$ python -q
>>> import numpy as np
>>> import numpy.linalg as la
>>> np.set_printoptions(precision=1, suppress=True, linewidth=100)
>>> M = np.vander(np.arange(4) - 1, 4, increasing=True)
>>> M
array([[ 1, -1,  1, -1],
       [ 1,  0,  0,  0],
       [ 1,  1,  1,  1],
       [ 1,  2,  4,  8]])
>>> rng = np.random.default_rng(80)
>>> lab = rng.permutation(4)
>>> lab
array([0, 3, 1, 2])
>>> M2 = M[lab][:, lab]
>>> M2
array([[ 1, -1, -1,  1],
       [ 1,  8,  2,  4],
       [ 1,  0,  0,  0],
       [ 1,  1,  1,  1]])
>>> np.diag(M2)
array([1, 8, 0, 1])
>>> x = np.array([5, 5, 5, 5])
>>> M2 @ (2 * x)
array([  0, 150,  10,  40])
>>> M2 @ np.eye(4)[3]
array([1., 4., 0., 1.])
>>> (M2 * x).sum(axis=1)
array([ 0, 75,  5, 20])
>>> la.norm(M2 @ x) <= la.norm(M2, 2) * la.norm(x) + 1e-9
np.True_
>>> (M2 @ x).argmax()
np.int64(1)
>>> feats = np.loadtxt("test9.csv", delimiter=",")
>>> feats
array([[-21.2, -21.6, -20.4],
       [-19.4, -19.6, -20.9],
       [-20.3, -19.6, -18.8],
       [-18.8, -22.2, -20. ],
       [-20.8, -19.9, -19.9],
       [-19.6, -19.9, -19.1],
       [-21.1, -18.4, -19.4],
       [-19.6, -19.1, -21.8],
       [-17.6, -20.7, -20.5],
       [-20.6, -18.9, -19.7],
       [-20.4, -19.9, -17.5],
       [-20. , -20.6, -19.3],
       [-20.3, -20.6, -20.1],
       [-19.3, -20. , -19.8],
       [-20.3, -19.6, -20.3],
       [-19.7, -20.9, -19.6],
       [-19.9, -19.3, -19.3],
       [-19.6, -20.9, -17.6],
       [-19.8, -19. , -20.2],
       [-19.9, -20.2, -20.4]])
>>> x = np.array([-1, 1, 1])
>>> rhs = feats @ x
>>> rhs
array([-20.8, -21.1, -18.1, -23.4, -19. , -19.4, -16.7, -21.3, -23.6, -18. , -17. , -19.9, -20.4,
       -20.5, -19.6, -20.8, -18.7, -18.9, -19.4, -20.7])
>>> la.lstsq(feats, rhs)[0]
array([-1.,  1.,  1.])
>>> rhs = rhs + 0.3 * rng.normal(size=20)
>>> rhs
array([-21. , -21.5, -18.5, -22.6, -19. , -19.4, -16.4, -21.2, -23.9, -18.3, -16.9, -20.1, -20.1,
       -20.7, -19.9, -20.9, -18.9, -18.9, -20. , -20.9])
>>> b, *_ = la.lstsq(feats, rhs)
>>> [round(float(la.norm(la.solve(feats.T @ feats + lam * np.eye(3), feats.T @ rhs))), 2) for lam in (0, 1, 10, 100)]
[1.7, 1.63, 1.2, 0.63]
>>> round(la.norm(rhs - feats @ b), 1)
np.float64(1.2)
>>> b
array([-1. ,  0.9,  1.1])
>>> np.round(feats.T @ (rhs - feats @ b), 1) + 0
array([0., 0., 0.])
>>> G = np.cov(feats, rowvar=False)
>>> feats.std(axis=0)
array([0.8, 0.9, 1. ])
>>> np.corrcoef(feats.T)
array([[ 1. , -0.3, -0.2],
       [-0.3,  1. , -0.1],
       [-0.2, -0.1,  1. ]])
>>> G
array([[ 0.7, -0.2, -0.2],
       [-0.2,  0.9, -0.1],
       [-0.2, -0.1,  1. ]])
>>> G.shape
(3, 3)
>>> np.argwhere(np.triu(np.abs(np.corrcoef(feats.T)) > 0.8, 1))
array([], shape=(0, 2), dtype=int64)
>>> round(float(np.corrcoef(feats[:, 2], feats[:, 0])[0, 1]), 1)
-0.2
>>> M2 = np.array([[-1, 2], [2, -2], [2, -2]])
>>> la.matrix_rank(np.vstack([feats, M2.T]))
np.int64(3)
>>> np.vstack([feats, M2.T]).shape
(22, 3)
>>> la.matrix_rank(feats @ M2)
np.int64(2)
>>> np.abs(la.svd(feats)[2][-1])
array([0.7, 0.1, 0.7])
>>> [round(float(x), 1) for x in la.svd(feats, compute_uv=False)[:3]]
[154.1, 4.4, 4.4]
>>> round(np.log10(la.cond(feats)))
2
>>> left, sigma, Vt = la.svd(feats)
>>> sigma
array([154.1,   4.4,   4.4])
>>> M2 = left[:, :1] @ np.diag(sigma[:1]) @ Vt[:1]
>>> np.round(np.abs(feats - M2).max(), 1)
np.float64(2.0)
>>> la.matrix_rank(feats, rtol=0.05)
np.int64(1)
>>> la.matrix_rank(M2)
np.int64(1)
>>> np.round(la.norm(feats - M2) / la.norm(feats), 1)
np.float64(0.0)
